$ python -q
>>> import numpy as np
>>> np.set_printoptions(precision=3, suppress=True, linewidth=200)
>>> M = np.loadtxt("out2.csv", delimiter=",")
>>> print(M)
[[ 0.  0.  5.  4.  1.  5. -5. -1.  2.  3. -5.  1. -1.  0.]
 [ 0.  0.  0.  4.  1.  0.  2.  2.  0.  3.  3.  2.  1.  2.]
 [-5.  0.  0.  5.  2.  2.  2.  0.  0.  0.  1.  1.  1. -1.]
 [-4. -4. -5.  0.  4.  5. -4. -4. -5. -3.  5.  2. -4.  3.]
 [-1. -1. -2. -4.  0. -2. -1.  4. -1.  5. -5. -5. -3.  0.]
 [-5.  0. -2. -5.  2.  0.  5.  2.  3. -2.  1.  3.  2.  0.]
 [ 5. -2. -2.  4.  1. -5.  0.  2.  1. -1.  3. -1. -3. -1.]
 [ 1. -2.  0.  4. -4. -2. -2.  0.  0.  1. -4.  0. -3.  5.]
 [-2.  0.  0.  5.  1. -3. -1.  0.  0.  3. -5. -1.  2.  2.]
 [-3. -3.  0.  3. -5.  2.  1. -1. -3.  0. -2.  3. -2. -1.]
 [ 5. -3. -1. -5.  5. -1. -3.  4.  5.  2.  0. -2. -2.  4.]
 [-1. -2. -1. -2.  5. -3.  1.  0.  1. -3.  2.  0.  2. -1.]
 [ 1. -1. -1.  4.  3. -2.  3.  3. -2.  2.  2. -2.  0.  3.]
 [ 0. -2.  1. -3.  0.  0.  1. -5. -2.  1. -4.  1. -3.  0.]]
>>> # skew-symmetric
>>> B = np.linalg.inv(M)
>>> round(np.linalg.cond(M), 3)
np.float64(18.009)
>>> vec = np.array([-2, 0, 0, 1, -2, -2, -1, 0, -2, 1, 2, 2, 1, -1])
>>> np.round(np.linalg.eigvals(M).real, 3) + 0
array([0., 0., 0., 0., 0., 0., 0., 0., 0., 0., 0., 0., 0., 0.])
>>> print(vec @ M @ vec)
0.0
>>> O = np.linalg.solve(np.eye(14) - M, np.eye(14) + M)
>>> np.round(np.linalg.det(O), 3)
np.float64(1.0)
>>> vec = np.array([8, -6, -3, 6, -5, -8, 5, 4, 0, 6, -9, -9, -2, -8])
>>> target = M @ vec
>>> target
array([  -9.,   -8.,  -38., -186.,  133.,  -93.,  115.,   78.,   80.,   25.,   17.,  -33.,   57.,   15.])
>>> print(np.round(np.linalg.solve(M, target + M[:, 2]), 3) + 0)
[ 8. -6. -2.  6. -5. -8.  5.  4.  0.  6. -9. -9. -2. -8.]
>>> np.round(np.linalg.solve(M.T, M[9]), 3) + 0
array([0., 0., 0., 0., 0., 0., 0., 0., 0., 1., 0., 0., 0., 0.])
>>> np.round(np.linalg.solve(M, target), 3) + 0
array([ 8., -6., -3.,  6., -5., -8.,  5.,  4.,  0.,  6., -9., -9., -2., -8.])
>>> u = np.array([-2, -1, -3, -3, 2, 1, 0, -2, 3, 3, 0, 3, -3, 3, 2])
>>> m1 = u[np.abs(np.subtract.outer(np.arange(15), np.arange(15)))]
>>> m1
array([[-2, -1, -3, -3,  2,  1,  0, -2,  3,  3,  0,  3, -3,  3,  2],
       [-1, -2, -1, -3, -3,  2,  1,  0, -2,  3,  3,  0,  3, -3,  3],
       [-3, -1, -2, -1, -3, -3,  2,  1,  0, -2,  3,  3,  0,  3, -3],
       [-3, -3, -1, -2, -1, -3, -3,  2,  1,  0, -2,  3,  3,  0,  3],
       [ 2, -3, -3, -1, -2, -1, -3, -3,  2,  1,  0, -2,  3,  3,  0],
       [ 1,  2, -3, -3, -1, -2, -1, -3, -3,  2,  1,  0, -2,  3,  3],
       [ 0,  1,  2, -3, -3, -1, -2, -1, -3, -3,  2,  1,  0, -2,  3],
       [-2,  0,  1,  2, -3, -3, -1, -2, -1, -3, -3,  2,  1,  0, -2],
       [ 3, -2,  0,  1,  2, -3, -3, -1, -2, -1, -3, -3,  2,  1,  0],
       [ 3,  3, -2,  0,  1,  2, -3, -3, -1, -2, -1, -3, -3,  2,  1],
       [ 0,  3,  3, -2,  0,  1,  2, -3, -3, -1, -2, -1, -3, -3,  2],
       [ 3,  0,  3,  3, -2,  0,  1,  2, -3, -3, -1, -2, -1, -3, -3],
       [-3,  3,  0,  3,  3, -2,  0,  1,  2, -3, -3, -1, -2, -1, -3],
       [ 3, -3,  3,  0,  3,  3, -2,  0,  1,  2, -3, -3, -1, -2, -1],
       [ 2,  3, -3,  3,  0,  3,  3, -2,  0,  1,  2, -3, -3, -1, -2]])
>>> # symmetric, so the eigenvalues are real
>>> print(np.round(np.abs(np.linalg.eigvals(m1)).max(), 3))
16.456
>>> print(np.trace(m1))
-30
>>> np.linalg.determinant(m1)
Traceback (most recent call last):
  File "<python-input-24>", line 1, in <module>
    np.linalg.determinant(m1)
    ^^^^^^^^^^^^^^^^^^^^^
AttributeError: module 'numpy.linalg' has no attribute 'determinant'
>>> W = np.array([[-2, 1],
...     [-1, 2],
...     [1, 1],
...     [0, 1],
...     [1, 2],
...     [-1, 1],
...     [-1, -2],
...     [2, -1],
...     [-2, 0],
...     [-1, 0],
...     [1, -2],
...     [-2, 0],
...     [1, -2],
...     [-1, -2],
...     [2, -2]])
>>> beta = np.array([4, -3])
>>> hid = np.maximum(m1 @ W + beta, 0)
>>> print((hid > 0).astype(int))
[[0 0]
 [1 0]
 [0 0]
 [1 0]
 [0 0]
 [0 0]
 [1 0]
 [1 1]
 [1 1]
 [0 1]
 [1 1]
 [1 1]
 [1 1]
 [1 1]
 [0 1]]
>>> hid
array([[ 0,  0],
       [17,  0],
       [ 0,  0],
       [20,  0],
       [ 0,  0],
       [ 0,  0],
       [20,  0],
       [ 1,  1],
       [15,  5],
       [ 0, 19],
       [ 6, 16],
       [10, 14],
       [ 5, 24],
       [ 4, 24],
       [ 0, 12]])
>>> (hid > 0).mean(axis=0)
array([0.6  , 0.533])
>>> basis = np.array([[3, 1, 1], [3, 2, 3]])
>>> W @ basis
array([[-3,  0,  1],
       [ 3,  3,  5],
       [ 6,  3,  4],
       [ 3,  2,  3],
       [ 9,  5,  7],
       [ 0,  1,  2],
       [-9, -5, -7],
       [ 3,  0, -1],
       [-6, -2, -2],
       [-3, -1, -1],
       [-3, -3, -5],
       [-6, -2, -2],
       [-3, -3, -5],
       [-9, -5, -7],
       [ 0, -2, -4]])
>>> left, sv, vt = np.linalg.svd(m1)
>>> np.argmax(sv[:-1] / (sv[1:] + 1e-6)) + 1
np.int64(14)
>>> B = left[:, :14] @ np.diag(sv[:14]) @ vt[:14]
>>> round(np.linalg.norm(m1 - B, 2), 3), round(float(sv[14]), 3)
(np.float64(0.021), 0.021)
>>> print(np.round(np.abs(m1 - B).max(), 3))
0.003
>>> np.round(np.linalg.norm(m1 - B) / np.linalg.norm(m1), 3)
np.float64(0.001)
>>> np.linalg.matrix_rank(B)
np.int64(14)
>>> [round(float(x), 3) for x in np.linalg.svd(m1, compute_uv=False)[:3]]
[16.456, 14.077, 12.631]
>>> np.linalg.matrix_rank(m1, rtol=0.1)
np.int64(12)
>>> np.argsort(-np.linalg.norm(m1, axis=0).round(6), kind="stable")[:3]
array([ 0, 14,  1])
>>> mat = np.load("m.npy")
>>> mat
array([[3.603, 4.   , 4.   ],
       [3.341, 4.   , 4.   ],
       [2.744, 4.   , 4.   ],
       [7.034, 4.   , 4.   ],
       [6.553, 4.   , 4.   ],
       [3.916, 4.   , 4.   ],
       [6.195, 4.   , 4.   ],
       [5.467, 4.   , 4.   ],
       [3.602, 4.   , 4.   ],
       [6.881, 4.   , 4.   ],
       [5.963, 4.   , 4.   ],
       [7.273, 4.   , 4.   ],
       [7.463, 4.   , 4.   ],
       [6.827, 4.   , 4.   ],
       [1.78 , 4.   , 4.   ]])
>>> np.linalg.norm(mat, axis=1).argmax()
np.int64(12)
>>> np.round(mat[0] @ mat[9], 3)
np.float64(56.792)
>>> np.round(np.linalg.norm(mat, "nuc"), 3)
np.float64(35.365)
>>> np.round(np.linalg.norm(mat[0] - mat[9]), 3)
np.float64(3.278)
>>> rng = np.random.default_rng(73031)
>>> labels = rng.integers(0, 3, 6)
>>> E = np.array([[1, 0, 2, 0, 1, 0],
...     [0, 1, 0, 0, 1, 2],
...     [2, 1, 2, 1, 2, 0],
...     [0, 0, 2, 2, 2, 2],
...     [0, 0, 0, 2, 0, 1],
...     [1, 2, 2, 0, 0, 2]]) * (labels[:, None] == labels)
>>> E
array([[1, 0, 2, 0, 0, 0],
       [0, 1, 0, 0, 0, 2],
       [2, 1, 2, 0, 0, 0],
       [0, 0, 0, 2, 0, 0],
       [0, 0, 0, 0, 0, 0],
       [1, 2, 2, 0, 0, 2]])
>>> # rank 5
>>> left, sv, vt = np.linalg.svd(E)
>>> np.argmax(sv[:-1] / (sv[1:] + 1e-6)) + 1
np.int64(5)
>>> B = left[:, :5] @ np.diag(sv[:5]) @ vt[:5]
>>> print(np.round(np.linalg.norm(E - B) / np.linalg.norm(E), 3))
0.0
>>> B.round(3) + 0
array([[1., 0., 2., 0., 0., 0.],
       [0., 1., 0., 0., 0., 2.],
       [2., 1., 2., 0., 0., 0.],
       [0., 0., 0., 2., 0., 0.],
       [0., 0., 0., 0., 0., 0.],
       [1., 2., 2., 0., 0., 2.]])
>>> np.linalg.matrix_rank(E, rtol=0.05)
np.int64(5)
>>> np.round(np.abs(E - B).max(), 3)
np.float64(0.0)
>>> np.linalg.matrix_rank(B)
np.int64(5)
